>>> import numpy as np
>>> np.set_printoptions(precision=4, suppress=True, linewidth=200, sign=" ")
>>> rnd = lambda a: np.round(a, 4) + 0
>>> A2 = np.array([[1, -2], [0, -1], [1, -2]])
>>> arr = np.kron(np.eye(3, dtype=int), A2)
>>> print(arr)
[[ 1 -2  0  0  0  0]
 [ 0 -1  0  0  0  0]
 [ 1 -2  0  0  0  0]
 [ 0  0  1 -2  0  0]
 [ 0  0  0 -1  0  0]
 [ 0  0  1 -2  0  0]
 [ 0  0  0  0  1 -2]
 [ 0  0  0  0  0 -1]
 [ 0  0  0  0  1 -2]]
>>> x0 = np.array([-2, -3, 6, 0, -2, -2])
>>> rhs = arr @ x0
>>> rnd(np.linalg.pinv(arr) @ arr)
array([[ 1.,  0.,  0.,  0.,  0.,  0.],
       [ 0.,  1.,  0.,  0.,  0.,  0.],
       [ 0.,  0.,  1.,  0.,  0.,  0.],
       [ 0.,  0.,  0.,  1.,  0.,  0.],
       [ 0.,  0.,  0.,  0.,  1.,  0.],
       [ 0.,  0.,  0.,  0.,  0.,  1.]])
>>> rhs
array([ 4,  3,  4,  6,  0,  6,  2,  2,  2])
>>> rnd(np.linalg.lstsq(arr, rhs)[0])
array([-2., -3.,  6.,  0., -2., -2.])
>>> rnd(np.linalg.solve(arr.T @ arr, arr.T @ rhs))
array([-2., -3.,  6.,  0., -2., -2.])
>>> rng = np.random.default_rng(67)
>>> rhs = rhs + 0.05 * rng.normal(size=9)
>>> rnd(rhs)
array([ 3.9713,  3.001 ,  3.9944,  5.9812,  0.0718,  6.0421,  2.0257,  2.0325,  1.9447])
>>> b, *_ = np.linalg.lstsq(arr, rhs)
>>> print(rnd(np.linalg.norm(rhs - arr @ b)))
0.0735
>>> rnd(arr.T @ (rhs - arr @ b))
array([ 0.,  0.,  0.,  0.,  0.,  0.])
>>> rnd(b)
array([-2.0191, -3.001 ,  5.8681, -0.0718, -2.0798, -2.0325])
>>> data = np.loadtxt("sample12.csv", delimiter=",")
>>> print(data)
[[ 0.  2.  2.  0.  1.  3.  1.  0.  1.  0.]
 [ 0.  0.  1.  1.  3.  3.  0.  3.  1.  0.]
 [ 0.  0.  0.  3.  3.  2.  0.  3.  0.  1.]
 [ 0.  0.  0.  0.  3.  3.  3.  1.  2.  1.]
 [ 0.  0.  0.  0.  0.  0.  1.  1.  2.  2.]
 [ 0.  0.  0.  0.  0.  0.  0.  3.  0.  0.]
 [ 0.  0.  0.  0.  0.  0.  0.  3.  2.  0.]
 [ 0.  0.  0.  0.  0.  0.  0.  0.  3.  0.]
 [ 0.  0.  0.  0.  0.  0.  0.  0.  0.  1.]
 [ 0.  0.  0.  0.  0.  0.  0.  0.  0.  0.]]
>>> # triangular, det is the product of the diagonal
>>> np.linalg.matrix_rank(data, rtol=0.1)
np.int64(6)
>>> np.linalg.cond(data) > 100
np.True_
>>> [round(float(x), 4) for x in np.linalg.svd(data, compute_uv=False)[:3]]
[9.7104, 4.8928, 4.4642]
>>> feats = np.loadtxt("m.csv", delimiter=",")
>>> feats
array([[ 30.7608,  30.2544,   0.1813, -19.637 , -19.0528],
       [ 31.0884,  30.3033,  -0.5258, -19.198 , -19.3793],
       [ 29.1981,  31.2454,  -1.332 , -22.3318, -19.2464],
       [ 31.5151,  30.4397,   2.3355, -18.7178, -20.466 ],
       [ 28.6844,  29.3384,   1.6337, -20.4861, -19.4514],
       [ 29.1999,  29.9659,   0.1959, -21.0485, -21.3686],
       [ 28.7393,  32.326 ,   0.0729, -20.6202, -19.9585],
       [ 29.4287,  31.9022,  -0.6434, -20.7772, -19.3949],
       [ 29.5753,  30.6333,  -1.5877, -20.2944, -19.1088],
       [ 31.1461,  28.5225,   0.3954, -20.6012, -19.6762],
       [ 30.9055,  29.4122,  -0.7899, -20.0399, -20.985 ],
       [ 30.2926,  32.0739,   0.94  , -19.4474, -18.3328],
       [ 30.4157,  29.1676,   0.5416, -19.6616, -22.6184],
       [ 30.8149,  28.6168,   0.4057, -19.9309, -19.9268],
       [ 29.8824,  30.3712,  -1.9874, -18.6365, -20.2423],
       [ 29.5073,  29.9764,   0.1571, -18.7269, -19.5196]])
>>> x0 = np.array([2, 1, 9, 4, 3])
>>> rhs = feats @ x0
>>> b, lr = np.zeros(5), 1 / np.linalg.norm(feats, 2) ** 2
>>> for i in range(12):
...     b -= lr * feats.T @ (feats @ b - rhs)
...     if i % 2 == 0: print(i, round(np.linalg.norm(feats @ b - rhs), 4))
... 
0 47.6538
2 47.6039
4 47.5541
6 47.5044
8 47.4547
10 47.4051
>>> rnd(b)
array([-0.5443, -0.5716,  0.0529,  0.4036,  0.3834])
>>> Xc = feats - feats.mean(axis=0)
>>> Uu, sig, VT = np.linalg.svd(Xc, full_matrices=False)
>>> np.searchsorted(np.cumsum(sig ** 2) / (sig ** 2).sum(), 0.9) + 1
np.int64(4)
>>> np.linalg.matrix_rank(Xc)
np.int64(5)
>>> np.abs(Uu[:, 0]).argmax()
np.int64(2)
>>> rnd(sig ** 2 / (sig ** 2).sum())
array([ 0.402 ,  0.2296,  0.1783,  0.1238,  0.0663])
>>> rnd(Xc.mean(axis=0))
array([ 0.,  0.,  0.,  0.,  0.])
>>> rnd(VT[0] * np.sign(VT[0, np.abs(VT[0]).argmax()]))
array([-0.4098,  0.6274, -0.415 , -0.3333,  0.3938])
>>> A2 = np.array([[-4, -4, 0, -2], [4, 5, -1, 0], [-4, 4, -5, -5], [3, -3, 4, 2]])
>>> m1 = np.triu(A2)
>>> m1
array([[-4, -4,  0, -2],
       [ 0,  5, -1,  0],
       [ 0,  0, -5, -5],
       [ 0,  0,  0,  2]])
>>> # triangular: eigenvalues sit on the diagonal
>>> x0 = np.array([2, 0, 0, 1])
>>> rhs = m1 @ x0
>>> print(rhs)
[-10   0  -5   2]
>>> rnd(np.linalg.solve(m1.T, m1[0]))
array([ 1.,  0.,  0.,  0.])
>>> rnd(np.linalg.solve(m1, rhs))
array([ 2.,  0.,  0.,  1.])
>>> x0 = np.array([1, 0, 0, 2])
>>> rhs = m1 @ x0
>>> b, lr = np.zeros(4), 1 / np.linalg.norm(m1, 2) ** 2
>>> for i in range(3):
...     b -= lr * m1.T @ (m1 @ b - rhs)
...     if i % 1 == 0: print(i, round(np.linalg.norm(m1 @ b - rhs), 4))
... 
0 2.693
1 2.3913
2 2.1537
>>> rnd(np.linalg.cond(m1))
np.float64(5.6942)
>>> proj = np.triu(np.array([[1, 0, 4, -3], [-3, -1, -4, 0], [-3, -4, -5, -4], [0, 5, 2, 1]]), 1) + np.eye(4)
>>> A2 = proj @ m1 @ np.linalg.inv(proj)
>>> proj @ m1 - m1 @ proj
array([[  0.,   0., -20., -38.],
       [  0.,   0.,  40.,  16.],
       [  0.,   0.,   0., -28.],
       [  0.,   0.,   0.,   0.]])
>>> np.trace(A2), np.trace(m1)
(np.float64(-2.0), np.int64(-2))
>>> rnd(np.linalg.det(A2))
np.float64(200.0)
>>> M = np.array([[-2, -2, -2, -2, -2],
...     [-2, -4, -4, -4, -4],
...     [-2, -4, -6, -6, -6],
...     [-2, -4, -6, -8, -8],
...     [-2, -4, -6, -8, -10]])
>>> M
array([[ -2,  -2,  -2,  -2,  -2],
       [ -2,  -4,  -4,  -4,  -4],
       [ -2,  -4,  -6,  -6,  -6],
       [ -2,  -4,  -6,  -8,  -8],
       [ -2,  -4,  -6,  -8, -10]])
>>> # symmetric
>>> np.linalg.matrix_rank(M)
np.int64(5)
>>> np.unravel_index(np.abs(M).argmax(), M.shape)
(np.int64(4), np.int64(4))
>>> rnd(np.linalg.norm(M))
np.float64(24.8998)
>>> M.sum(axis=1)
array([-10, -18, -24, -28, -30])
>>> M.mean(axis=0)
array([-2. , -3.6, -4.8, -5.6, -6. ])
>>> M.sum(axis=0)
array([-10, -18, -24, -28, -30])
>>> Uu, sig, VT = np.linalg.svd(M, full_matrices=False)
>>> print(rnd(np.cumsum(sig ** 2) / np.sum(sig ** 2)))
[ 0.983   0.9965  0.9987  0.9995  1.    ]
>>> rnd(np.sqrt((sig ** 2).sum())), rnd(np.linalg.norm(M))
(np.float64(24.8998), np.float64(24.8998))
>>> np.abs(Uu[:, 0]).round(6).argmax()
np.int64(4)
>>> rnd(np.abs(VT[0]))
array([ 0.1699,  0.326 ,  0.4557,  0.5485,  0.5969])
>>> A2 = np.linalg.inv(M)
>>> rnd(np.linalg.det(M) * np.linalg.det(A2))
np.float64(1.0)
>>> rnd(np.linalg.cond(M))
np.float64(45.4552)
>>> rnd(np.linalg.slogdet(M)[0])
np.float64(-1.0)
>>> ev, V = np.linalg.eigh(M)
>>> print((ev > 1e-8).sum(), (ev < -1e-8).sum())
0 5
>>> rnd(V.T @ V)
array([[ 1.,  0.,  0.,  0.,  0.],
       [ 0.,  1.,  0.,  0.,  0.],
       [ 0.,  0.,  1.,  0.,  0.],
       [ 0.,  0.,  0.,  1.,  0.],
       [ 0.,  0.,  0.,  0.,  1.]])
>>> rnd(ev.sum()), np.trace(M)
(np.float64(-30.0), np.int64(-30))
>>> rnd(np.linalg.eigvalsh(M + -3 * np.eye(5)))
array([-27.6871,  -5.8974,  -4.1659,  -3.7065,  -3.5431])
>>> rnd(np.linalg.svd(M, compute_uv=False))
array([ 24.6871,   2.8974,   1.1659,   0.7065,   0.5431])
>>> rnd(V.T @ M @ V)
array([[-24.6871,   0.    ,   0.    ,   0.    ,   0.    ],
       [  0.    ,  -2.8974,   0.    ,   0.    ,   0.    ],
       [  0.    ,   0.    ,  -1.1659,   0.    ,   0.    ],
       [  0.    ,   0.    ,   0.    ,  -0.7065,   0.    ],
       [  0.    ,   0.    ,   0.    ,   0.    ,  -0.5431]])
>>> u = np.array([-2, 2, -1, 2])
>>> r1 = np.array([0, -2, -2, -2, 1, 2, 2])
>>> A = u[:, None] + r1[None, :]
>>> A
array([[-2, -4, -4, -4, -1,  0,  0],
       [ 2,  0,  0,  0,  3,  4,  4],
       [-1, -3, -3, -3,  0,  1,  1],
       [ 2,  0,  0,  0,  3,  4,  4]])
>>> # columns 1 and 2 are equal
>>> Uu, sig, VT = np.linalg.svd(A)
>>> V = VT[:(sig > 1e-8).sum()]
>>> x0 = A[2] + 5 * A[1] + rng.integers(2) * np.eye(7)[3]
>>> x0
array([ 9., -3., -3., -3., 15., 21., 21.])
>>> print(rnd(np.diag(V.T @ V)))
[ 0.1438  0.3082  0.3082  0.3082  0.2055  0.363   0.363 ]
>>> np.linalg.matrix_rank(np.vstack([A, x0]))
np.int64(2)
>>> print(rnd(np.linalg.norm(x0 - V.T @ V @ x0)))
0.0
>>> rank = np.linalg.matrix_rank(A)
>>> rank
np.int64(2)
>>> N = np.linalg.svd(A)[2][rank:].T
>>> np.allclose(A @ N, 0)
True
>>> print(np.linalg.matrix_rank(A.T @ A), np.linalg.matrix_rank(A @ A.T))
2 2
>>> rnd(N @ N.T)
array([[ 0.8562, -0.1301, -0.1301, -0.1301, -0.1507, -0.1575, -0.1575],
       [-0.1301,  0.6918, -0.3082, -0.3082, -0.0411,  0.0479,  0.0479],
       [-0.1301, -0.3082,  0.6918, -0.3082, -0.0411,  0.0479,  0.0479],
       [-0.1301, -0.3082, -0.3082,  0.6918, -0.0411,  0.0479,  0.0479],
       [-0.1507, -0.0411, -0.0411, -0.0411,  0.7945, -0.2603, -0.2603],
       [-0.1575,  0.0479,  0.0479,  0.0479, -0.2603,  0.637 , -0.363 ],
       [-0.1575,  0.0479,  0.0479,  0.0479, -0.2603, -0.363 ,  0.637 ]])
>>> [int(np.linalg.matrix_rank(A[:i])) for i in range(1, len(A) + 1)]
[1, 2, 2, 2]
>>> print(rnd(A @ N))
[[ 0.  0.  0.  0.  0.]
 [ 0.  0.  0.  0.  0.]
 [ 0.  0.  0.  0.  0.]
 [ 0.  0.  0.  0.  0.]]
>>> print([int(np.linalg.matrix_rank(np.delete(A, i, axis=0))) for i in range(4)])
[2, 2, 2, 2]
>>> q, _ = np.linalg.qr(np.array([[-0.9, 0.4, 1.6, 0.4, -1.0, -0.1],
...     [0.6, 0.6, 0.4, -1.5, 0.4, -0.7],
...     [-0.2, -0.9, 0.5, 1.7, 0.3, 0.3],
...     [-0.5, 0.3, -1.5, -1.5, -0.3, 0.3],
...     [1.2, 0.5, 0.5, -0.3, -0.9, -1.0],
...     [1.3, 0.7, 0.8, 0.1, -0.2, 0.0],
...     [-1.2, 1.4, -0.4, 0.4, -0.6, 0.3]]))
>>> X = q @ q.T
>>> print(rnd(X))
[[ 0.9981 -0.0172 -0.0332 -0.0214 -0.0054 -0.0056 -0.0041]
 [-0.0172  0.8479 -0.2943 -0.1895 -0.048  -0.0494 -0.0367]
 [-0.0332 -0.2943  0.4303 -0.3669 -0.0929 -0.0957 -0.071 ]
 [-0.0214 -0.1895 -0.3669  0.7637 -0.0598 -0.0616 -0.0457]
 [-0.0054 -0.048  -0.0929 -0.0598  0.9848 -0.0156 -0.0116]
 [-0.0056 -0.0494 -0.0957 -0.0616 -0.0156  0.9839 -0.0119]
 [-0.0041 -0.0367 -0.071  -0.0457 -0.0116 -0.0119  0.9912]]
>>> # rows and columns are dependent
>>> np.abs(np.diag(np.linalg.qr(X)[1])) > 1e-9
array([ True,  True,  True,  True,  True,  True, False])
>>> np.unique(X.round(6), axis=0).shape
(7, 7)
>>> rnd(np.trace(np.linalg.pinv(X) @ X))
np.float64(6.0)
>>> print(rnd(X @ np.linalg.pinv(X) @ X))
[[ 0.9981 -0.0172 -0.0332 -0.0214 -0.0054 -0.0056 -0.0041]
 [-0.0172  0.8479 -0.2943 -0.1895 -0.048  -0.0494 -0.0367]
 [-0.0332 -0.2943  0.4303 -0.3669 -0.0929 -0.0957 -0.071 ]
 [-0.0214 -0.1895 -0.3669  0.7637 -0.0598 -0.0616 -0.0457]
 [-0.0054 -0.048  -0.0929 -0.0598  0.9848 -0.0156 -0.0116]
 [-0.0056 -0.0494 -0.0957 -0.0616 -0.0156  0.9839 -0.0119]
 [-0.0041 -0.0367 -0.071  -0.0457 -0.0116 -0.0119  0.9912]]
